>>> import numpy as np
>>> np.set_printoptions(suppress=True, linewidth=100)
>>> M = np.array([[-1.9, -5.6], [-1.8, -6.9], [-6.6, 4.5]])
>>> M2 = M / np.linalg.norm(M, axis=1)
Traceback (most recent call last):
  File "<python-input-3>", line 1, in <module>
    M2 = M / np.linalg.norm(M, axis=1)
         ~~^~~~~~~~~~~~~~~~~~~~~~~~~~~
ValueError: operands could not be broadcast together with shapes (3,2) (3,) 
>>> M2 = M / np.linalg.norm(M, axis=1, keepdims=True)
>>> gram = M2 @ M2.T
>>> print((gram - 2 * np.eye(3)).round(6).argmax(axis=1))
[1 0 0]
>>> print(gram[0].round(1))
[ 1.   1.  -0.3]
>>> print(round(np.degrees(np.arccos(np.clip(gram[0, 2], -1, 1))), 1))
105.5
>>> print(np.round(np.linalg.norm(M2, axis=1), 1))
[1. 1. 1.]
>>> print(np.argwhere(np.triu(np.abs(gram) > 0.95, 1)))
[[0 1]]
>>> Uu, sv = np.linalg.svd(M)
Traceback (most recent call last):
  File "<python-input-11>", line 1, in <module>
    Uu, sv = np.linalg.svd(M)
    ^^^^^^
ValueError: too many values to unpack (expected 2)
>>> Uu, sv, vt = np.linalg.svd(M, full_matrices=False)
>>> print((sv > 1e-8).sum())
2
>>> print(np.round(vt @ vt.T, 1) + 0)
[[1. 0.]
 [0. 1.]]
>>> print(np.allclose(Uu * sv @ vt, M))
True
>>> print(np.round(np.cumsum(sv ** 2) / np.sum(sv ** 2), 1))
[0.7 1. ]
>>> print(np.round(np.abs(vt[0]), 1))
[0.1 1. ]
>>> print(round(float(np.sqrt((sv ** 2).sum())), 1), round(float(np.linalg.norm(M)), 1))
12.2 12.2
>>> print(sv.round(1))
[10.  7.]
>>> print(np.abs(Uu[:, 0]).round(6).argmax())
1
>>> vec = np.array([-1, 2])
>>> rhs = M @ vec
>>> print(np.round(np.linalg.lstsq(M, rhs)[0], 1))
[-1.  2.]
>>> print(np.round(np.linalg.solve(M.T @ M, M.T @ rhs), 1))
[-1.  2.]
>>> rng = np.random.default_rng(25935)
>>> rhs = rhs + 0.1 * rng.normal(size=3)
>>> print(rhs.round(1))
[ -9.2 -12.   15.6]
>>> c, *_ = np.linalg.lstsq(M, rhs)
>>> print([round(float(np.linalg.norm(np.linalg.solve(M.T @ M + lam * np.eye(2), M.T @ rhs))), 2) for lam in (0, 1, 10, 100)])
[2.23, 2.2, 2.01, 1.08]
>>> print(c.round(1))
[-1.  2.]
>>> print(c.round())
[-1.  2.]
>>> print(np.round(M.T @ (rhs - M @ c), 1) + 0)
[0. 0.]
